$ python3 -q
>>> import numpy as np
>>> from numpy import linalg as LA
>>> np.set_printoptions(precision=1, suppress=True, linewidth=120, floatmode="fixed")
>>> tidy = lambda a: np.round(a, 1) + 0
>>> m1 = np.load("data.npy")
>>> m1
array([[ 0.8, -1.0, -0.9, -1.0, -0.5, -0.1, -1.0,  0.4, -1.0],
       [-0.6, -0.7, -0.7, -1.0, -1.0, -1.0, -0.7, -0.7, -1.0],
       [ 0.1, -0.8, -0.5, -0.7, -0.6, -0.6, -0.7, -0.2, -0.8],
       [ 0.7, -0.7, -0.6,  0.1,  0.7,  0.6, -0.6,  0.2, -0.4],
       [ 0.5,  0.1, -0.8,  0.3,  0.4, -0.1, -0.4, -0.4, -0.7],
       [-1.0,  0.8,  0.8, -0.8, -1.0, -1.0,  0.7, -0.6,  0.0],
       [-0.5,  0.1,  1.0,  0.5,  0.5,  0.9,  0.8,  0.8,  1.0],
       [-1.0,  0.8,  0.9, -0.7, -1.0, -0.9,  0.8, -0.2,  0.7],
       [ 0.9,  1.0,  0.9,  1.0,  1.0,  1.0,  1.0,  0.9,  1.0],
       [-0.5,  1.0,  1.0,  1.0,  0.8,  0.9,  1.0,  0.6,  1.0],
       [-0.7,  1.0,  0.8,  0.9, -0.1, -0.2,  0.9, -0.2,  0.9],
       [-1.0, -0.9,  1.0, -1.0, -1.0, -0.8,  0.3,  0.7,  0.9],
       [-0.9, -0.9,  0.7, -1.0, -1.0, -1.0, -0.5, -0.2, -0.7]])
>>> A2 = np.c_[m1[:, :6] @ np.array([[1, 1, 2, 1, 3, 1],
...     [2, 3, 3, 0, 1, 1],
...     [1, 0, 3, 3, 3, 1],
...     [0, 2, 1, 2, 0, 3],
...     [0, 2, 1, 3, 0, 3],
...     [0, 0, 0, 0, 3, 1]]), np.array([-6, -7, -8, -9, -4, 3, -1, -5, 6, 7, 8, 5, -1])]
>>> tidy(A2)
array([[-2.1, -5.2, -5.6, -5.4, -1.6, -5.7, -6.0],
       [-2.7, -6.7, -7.4, -7.7, -7.6, -9.0, -7.0],
       [-2.0, -4.9, -5.0, -4.6, -3.8, -5.7, -8.0],
       [-1.3,  0.2, -1.7,  1.2,  1.4,  2.4, -9.0],
       [-0.1,  2.2, -0.4, -0.1, -1.1,  1.8, -4.0],
       [ 1.4, -2.2,  1.0, -3.2, -2.8, -5.8,  3.0],
       [ 0.7,  1.8,  3.3,  5.0,  4.3,  4.5, -1.0],
       [ 1.5, -2.0,  1.4, -2.7, -2.2, -5.3, -5.0],
       [ 3.8,  7.9,  9.5,  8.6,  9.4,  9.8,  6.0],
       [ 2.5,  6.1,  6.8,  6.9,  5.2,  7.8,  7.0],
       [ 2.1,  3.9,  4.8,  3.2,  0.7,  3.3,  8.0],
       [-1.8, -7.7, -3.7, -3.0, -3.3, -7.7,  5.0],
       [-2.0, -7.6, -4.4, -3.8, -4.5, -8.1, -1.0]])
>>> tidy(LA.norm(LA.qr(m1)[0].T @ A2, axis=0) ** 2 / ((A2 ** 2).sum(axis=0) + 1e-12))
array([1.0, 1.0, 1.0, 1.0, 1.0, 1.0, 0.7])
